$ python -q
>>> import numpy as np
>>> np.set_printoptions(suppress=True, linewidth=140)
>>> def tidy(a):
...     return np.round(a, 2) + 0
... 
>>> W0 = np.loadtxt("data.csv", delimiter=",")
>>> W0
array([[-5.05, -6.99, -5.07],
       [ 4.48,  2.9 , -8.45],
       [-4.17,  2.7 , -8.68],
       [ 4.62,  5.85,  6.67],
       [-4.94, -8.67, -0.65],
       [-8.7 , -1.75,  4.6 ],
       [-6.46,  1.16,  7.54],
       [-0.27,  6.09, -7.93],
       [-5.  , -8.56,  1.32],
       [-3.22, -1.81,  9.29],
       [ 7.68,  4.26,  4.78],
       [ 3.44,  7.77, -5.28],
       [ 3.62,  3.2 , -8.75],
       [-3.36, -7.28,  5.98],
       [-1.21, -9.29, -3.49],
       [-4.06, -8.51,  3.32],
       [-1.49, -9.84,  0.99],
       [ 6.07, -4.59, -6.49],
       [-7.28, -5.48,  4.11],
       [-0.87, -7.21,  6.87],
       [ 8.52, -0.86,  5.16],
       [ 2.23, -7.44, -6.29],
       [ 8.61, -4.  ,  3.16],
       [-8.71, -0.96,  4.83],
       [-4.82,  8.16, -3.19],
       [-1.21, -9.51, -2.84],
       [ 3.65, -5.16,  7.75],
       [-1.87,  3.18, -9.29],
       [-1.98, -2.8 ,  9.39],
       [-4.92, -6.4 , -5.9 ],
       [-8.07,  4.56, -3.75]])
>>> cen = (W0 - W0.mean(axis=0)) / W0.std(axis=0)
>>> tidy(cen.std(axis=0))
array([1., 1., 1.])
>>> beta = np.linalg.lstsq(np.delete(cen, 2, axis=1), cen[:, 2])[0]
>>> tidy(beta)
array([-0.03, -0.22])
>>> tidy(1 - np.var(cen[:, 2] - np.delete(cen, 2, axis=1) @ beta))
np.float64(0.05)
>>> Y = np.c_[W0[:, :2] @ np.array([[1, 3], [0, 2]]), np.array([-3, 2, 1, 0, 1, -4, 0, -2, 5, -3, 3, 3, 4, -2, 2, 0, 1, 3, 3, 4, 2, -3, 3, 5, 0, -1, 1, -3, -3, 3, -2])]
>>> tidy(Y)
array([[ -5.05, -29.13,  -3.  ],
       [  4.48,  19.24,   2.  ],
       [ -4.17,  -7.11,   1.  ],
       [  4.62,  25.56,   0.  ],
       [ -4.94, -32.16,   1.  ],
       [ -8.7 , -29.6 ,  -4.  ],
       [ -6.46, -17.06,   0.  ],
       [ -0.27,  11.37,  -2.  ],
       [ -5.  , -32.12,   5.  ],
       [ -3.22, -13.28,  -3.  ],
       [  7.68,  31.56,   3.  ],
       [  3.44,  25.86,   3.  ],
       [  3.62,  17.26,   4.  ],
       [ -3.36, -24.64,  -2.  ],
       [ -1.21, -22.21,   2.  ],
       [ -4.06, -29.2 ,   0.  ],
       [ -1.49, -24.15,   1.  ],
       [  6.07,   9.03,   3.  ],
       [ -7.28, -32.8 ,   3.  ],
       [ -0.87, -17.03,   4.  ],
       [  8.52,  23.84,   2.  ],
       [  2.23,  -8.19,  -3.  ],
       [  8.61,  17.83,   3.  ],
       [ -8.71, -28.05,   5.  ],
       [ -4.82,   1.86,   0.  ],
       [ -1.21, -22.65,  -1.  ],
       [  3.65,   0.63,   1.  ],
       [ -1.87,   0.75,  -3.  ],
       [ -1.98, -11.54,  -3.  ],
       [ -4.92, -27.56,   3.  ],
       [ -8.07, -15.09,  -2.  ]])
>>> tidy(np.linalg.norm(Y - W0 @ np.linalg.lstsq(W0, Y)[0], axis=0))
array([ 0.  ,  0.  , 14.43])
>>> tidy(np.linalg.lstsq(W0, Y[:, 0])[0])
array([1., 0., 0.])
>>> D = np.linalg.norm(Y[:, None] - Y[None], axis=-1)
>>> tidy(D[:5, :5])
array([[ 0.  , 49.55, 22.4 , 55.62,  5.02],
       [49.55,  0.  , 27.75,  6.63, 52.27],
       [22.4 , 27.75,  0.  , 33.85, 25.06],
       [55.62,  6.63, 33.85,  0.  , 58.51],
       [ 5.02, 52.27, 25.06, 58.51,  0.  ]])
>>> np.linalg.matrix_rank(D ** 2)
np.int64(5)
>>> M = np.loadtxt("layer3.csv", delimiter=",")
>>> tidy(M)
array([[ 0.46, -0.76, -0.33, -0.33],
       [-0.76, -0.07, -0.46, -0.46],
       [-0.33, -0.46,  0.8 , -0.2 ],
       [-0.33, -0.46, -0.2 ,  0.8 ]])
>>> P = np.triu(np.array([[-3, 2, 5, -5], [2, -2, -5, 1], [0, -4, -3, 5], [3, 3, 1, -2]]), 1) + np.eye(4)
>>> Y = P @ M @ np.linalg.inv(P)
>>> tidy(P @ M - M @ P)
array([[-1.52, -1.04, -2.  , -1.24],
       [ 1.3 ,  3.35, -0.74,  0.33],
       [-1.63, -1.63, -1.63, -1.17],
       [ 0.  ,  0.65, -0.65, -0.2 ]])
>>> tidy(np.linalg.det(Y))
np.float64(-1.0)
>>> tidy(np.poly(Y))
array([ 1., -2.,  0.,  2., -1.])
>>> rng = np.random.default_rng(7573)
>>> labels = rng.permutation(4)
>>> labels
array([3, 2, 0, 1])
>>> Y = M[labels][:, labels]
>>> tidy(np.linalg.det(Y)), tidy(np.linalg.det(M[labels]))
(np.float64(-1.0), np.float64(1.0))
>>> O, _ = np.linalg.qr(np.array([[-0.4, -1.4, 0.7, 0.6, 0.4],
...     [-1.0, 0.8, 2.0, 0.2, 1.0],
...     [-0.5, 1.1, -0.5, 0.3, 0.5],
...     [0.6, 0.1, 0.5, 0.0, 0.0],
...     [1.7, -1.0, 0.2, 1.1, -1.3],
...     [-0.3, 0.1, 1.4, 0.9, -0.5]]))
>>> E = O @ O.T
>>> tidy(E)
array([[ 0.96,  0.08, -0.03, -0.14,  0.07, -0.07],
       [ 0.08,  0.82,  0.06,  0.3 , -0.15,  0.15],
       [-0.03,  0.06,  0.98, -0.1 ,  0.05, -0.05],
       [-0.14,  0.3 , -0.1 ,  0.49,  0.25, -0.26],
       [ 0.07, -0.15,  0.05,  0.25,  0.87,  0.13],
       [-0.07,  0.15, -0.05, -0.26,  0.13,  0.87]])
>>> # applying it twice changes nothing
>>> ev, vecs = np.linalg.eigh(M)
>>> x = np.array([4, 4, 4, 2])
>>> tidy(x @ M @ x / (x @ x)), ev[0], ev[-1]
(np.float64(-0.82), np.float64(-1.0), np.float64(1.0))
>>> tidy(vecs * np.abs(ev) @ vecs.T)
array([[1., 0., 0., 0.],
       [0., 1., 0., 0.],
       [0., 0., 1., 0.],
       [0., 0., 0., 1.]])
>>> tidy(np.linalg.eigvalsh(M[1:, 1:]))
array([-0.46,  1.  ,  1.  ])
>>> U, s, Vt = np.linalg.svd(E)
>>> vecs = Vt[:(s > 1e-8).sum()]
>>> x = E[2] + 5 * E[3] + rng.integers(2) * np.eye(6)[2]
>>> tidy(x)
array([-0.71,  1.58,  1.51,  2.36,  1.32, -1.32])
>>> tidy(np.linalg.norm(x - vecs.T @ vecs @ x))
np.float64(0.13)
>>> data = np.array([[-15.98, -4.92, -38.24],
...     [-18.23, -7.13, -36.65],
...     [-18.19, -5.63, -37.4],
...     [-6.1, 10.63, -9.85],
...     [-6.2, 10.78, -9.09],
...     [-18.07, -6.14, -38.37],
...     [-5.27, 8.34, -9.92],
...     [-6.7, 8.7, -9.44],
...     [-16.99, -6.59, -37.26],
...     [-6.71, 10.13, -11.96],
...     [-19.11, -5.81, -38.28],
...     [-7.45, 10.54, -8.23],
...     [-18.25, -4.99, -40.59]])
>>> C2 = np.cov(data, rowvar=False)
>>> C2.shape
(3, 3)
>>> tidy(C2)
array([[ 35.9 ,  48.38,  87.25],
       [ 48.38,  67.5 , 119.9 ],
       [ 87.25, 119.9 , 218.06]])
>>> tidy(np.corrcoef(data[:, 2], data[:, 1])[0, 1])
np.float64(0.99)
>>> tidy(data.std(axis=0))
array([ 5.76,  7.89, 14.19])
>>> np.median(data, axis=0)
array([-15.98,  -4.92, -36.65])
>>> U, s, Vt = np.linalg.svd(data, full_matrices=False)
>>> np.abs(U[:, 0]).round(6).argmax()
np.int64(12)
>>> tidy(np.sqrt((s ** 2).sum())), tidy(np.linalg.norm(data))
(np.float64(118.62), np.float64(118.62))
>>> np.allclose(U * s @ Vt, data)
True
>>> U.shape, s.shape, Vt.shape
((13, 3), (3,), (3, 3))
>>> tidy(s)
array([115.32,  27.61,   3.32])
>>> (s > 1e-8).sum()
np.int64(3)
>>> tidy(Vt @ Vt.T)
array([[1., 0., 0.],
       [0., 1., 0.],
       [0., 0., 1.]])
>>> cen = data - data.mean(axis=1)
Traceback (most recent call last):
  File "<python-input-58>", line 1, in <module>
    cen = data - data.mean(axis=1)
          ~~~~~^~~~~~~~~~~~~~~~~~~
ValueError: operands could not be broadcast together with shapes (13,3) (13,) 
>>> cen = data - data.mean(axis=0)
>>> U, s, Vt = np.linalg.svd(cen, full_matrices=False)
>>> np.abs(U[:, 0]).argmax()
np.int64(11)
>>> tidy(s)
array([61.91,  3.85,  3.04])
>>> tidy((s ** 2).sum() ** 2 / (s ** 4).sum())
np.float64(1.01)
>>> np.abs(Vt[0]).argmax()
np.int64(2)
>>> np.searchsorted(np.cumsum(s ** 2) / (s ** 2).sum(), 0.9) + 1
np.int64(1)
>>> tidy(s ** 2 / (s ** 2).sum())
array([0.99, 0.  , 0.  ])
>>> (np.sign(U[:, 0]) == np.sign(U[0, 0])).astype(int)
array([1, 1, 1, 0, 0, 1, 0, 0, 1, 0, 1, 0, 1])
>>> tidy(cen.mean(axis=0))
array([0., 0., 0.])
>>> x = np.array([-6, -9, -8])
>>> np.sign((data @ x).round(6))
array([1., 1., 1., 1., 1., 1., 1., 1., 1., 1., 1., 1., 1.])
>>> tidy(data @ np.ones(3))
array([-59.14, -62.01, -61.22,  -5.32,  -4.51, -62.58,  -6.85,  -7.44, -60.84,  -8.54, -63.2 ,  -5.14, -63.83])
>>> data @ np.eye(3)[2]
array([-38.24, -36.65, -37.4 ,  -9.85,  -9.09, -38.37,  -9.92,  -9.44, -37.26, -11.96, -38.28,  -8.23, -40.59])
>>> x = np.array([1, 0, 3])
>>> rhs = data @ x
>>> tidy(np.linalg.solve(data.T @ data, data.T @ rhs))
array([1., 0., 3.])
>>> tidy(np.linalg.pinv(data) @ data)
array([[1., 0., 0.],
       [0., 1., 0.],
       [0., 0., 1.]])
>>> tidy(np.linalg.lstsq(data, rhs)[0])
array([1., 0., 3.])
>>> rhs = rhs + 0.05 * rng.normal(size=13)
>>> tidy(rhs)
array([-130.65, -128.22, -130.39,  -35.7 ,  -33.42, -133.18,  -34.98,  -34.92, -128.84,  -42.61, -133.88,  -32.18, -140.  ])
>>> beta, *_ = np.linalg.lstsq(data, rhs)
>>> [round(float(np.linalg.norm(np.linalg.solve(data.T @ data + lam * np.eye(3), data.T @ rhs))), 2) for lam in (0, 1, 10, 100)]
[3.16, 3.16, 3.14, 3.11]
>>> tidy(np.linalg.norm(rhs - data @ beta))
np.float64(0.18)
>>> tidy(beta)
array([1., 0., 3.])
>>> beta.round()
array([1., 0., 3.])
>>> tidy(data.T @ (rhs - data @ beta))
array([0., 0., 0.])
>>> arr = np.loadtxt("x.csv", delimiter=",")
>>> arr
array([[ 3., 12.,  3.],
       [ 3., 20.,  5.],
       [ 0.,  4.,  1.]])
>>> th = np.radians(136)
>>> R = np.eye(3)
>>> R[0, 0] = R[2, 2] = np.cos(th)
>>> R[0, 2], R[2, 0] = -np.sin(th), np.sin(th)
>>> tidy(R)
array([[-0.72,  0.  , -0.69],
       [ 0.  ,  1.  ,  0.  ],
       [ 0.69,  0.  , -0.72]])
>>> Y = arr @ R.T
>>> np.allclose(np.linalg.norm(arr, axis=1), np.linalg.norm(Y, axis=1))
True
>>> tidy(np.linalg.svd(arr, compute_uv=False)), tidy(np.linalg.svd(Y, compute_uv=False))
(array([24.73,  1.23,  0.  ]), array([24.73,  1.23,  0.  ]))
>>> tidy(np.abs(Y - arr).max(axis=0))
array([8.63, 0.  , 6.51])
>>> X = np.load("case6.npy")
>>> X
array([[ -2.6,  -1.1,  -1.1,   1.5],
       [ -0.9,   0.1,   1.3,  -0.8],
       [ -0.3,  -0.2,  -0.2,  -1. ],
       [  1.1,  -0.2,  -1. ,   0.5],
       [  0.4,  -0.3,  -0.4,   0.1],
       [  0.1,   0.9,  -1. ,   0.8],
       [ -0.9,  -0.4,  -0.6,  -0.7],
       [ -0.4,  -1.6,   0.8,   0.4],
       [ -0.8,   0.4,   1. ,  -1.4],
       [ -0.5,   0.2,  -1.1,  -1. ],
       [  0.2,  -0.1,  -1.1,   0.2],
       [  6. , -12. , -14. ,  10. ],
       [ -0.8,  -2.2,  -0.8,  -1.9],
       [  1.2,   0.4,  -0.8,   0.8]])
>>> # row 11 is much longer than the rest
>>> Y = np.c_[X[:, :3] @ np.array([[6, 1, 8], [-8, 3, 9], [7, 2, 5]]), np.array([2, -3, -3, -1, 0, -1, -3, 3, 2, -2, 1, -3, 2, -1])]
>>> tidy(Y)
array([[ -14.5,   -8.1,  -36.2,    2. ],
       [   2.9,    2. ,    0.2,   -3. ],
       [  -1.6,   -1.3,   -5.2,   -3. ],
       [   1.2,   -1.5,    2. ,   -1. ],
       [   2. ,   -1.3,   -1.5,    0. ],
       [ -13.6,    0.8,    3.9,   -1. ],
       [  -6.4,   -3.3,  -13.8,   -3. ],
       [  16. ,   -3.6,  -13.6,    3. ],
       [  -1. ,    2.4,    2.2,    2. ],
       [ -12.3,   -2.1,   -7.7,   -2. ],
       [  -5.7,   -2.3,   -4.8,    1. ],
       [  34. ,  -58. , -130. ,   -3. ],
       [   7.2,   -9. ,  -30.2,    2. ],
       [  -1.6,    0.8,    9.2,   -1. ]])
>>> tidy(np.linalg.lstsq(X, Y[:, 0])[0])
array([ 6., -8.,  7.,  0.])
>>> tidy(np.linalg.norm(np.linalg.qr(X)[0].T @ Y, axis=0) ** 2 / ((Y ** 2).sum(axis=0) + 1e-12))
array([1.  , 1.  , 1.  , 0.34])
>>> tidy(np.linalg.norm(Y - X @ np.linalg.lstsq(X, Y)[0], axis=0))
array([0.  , 0.  , 0.  , 6.53])
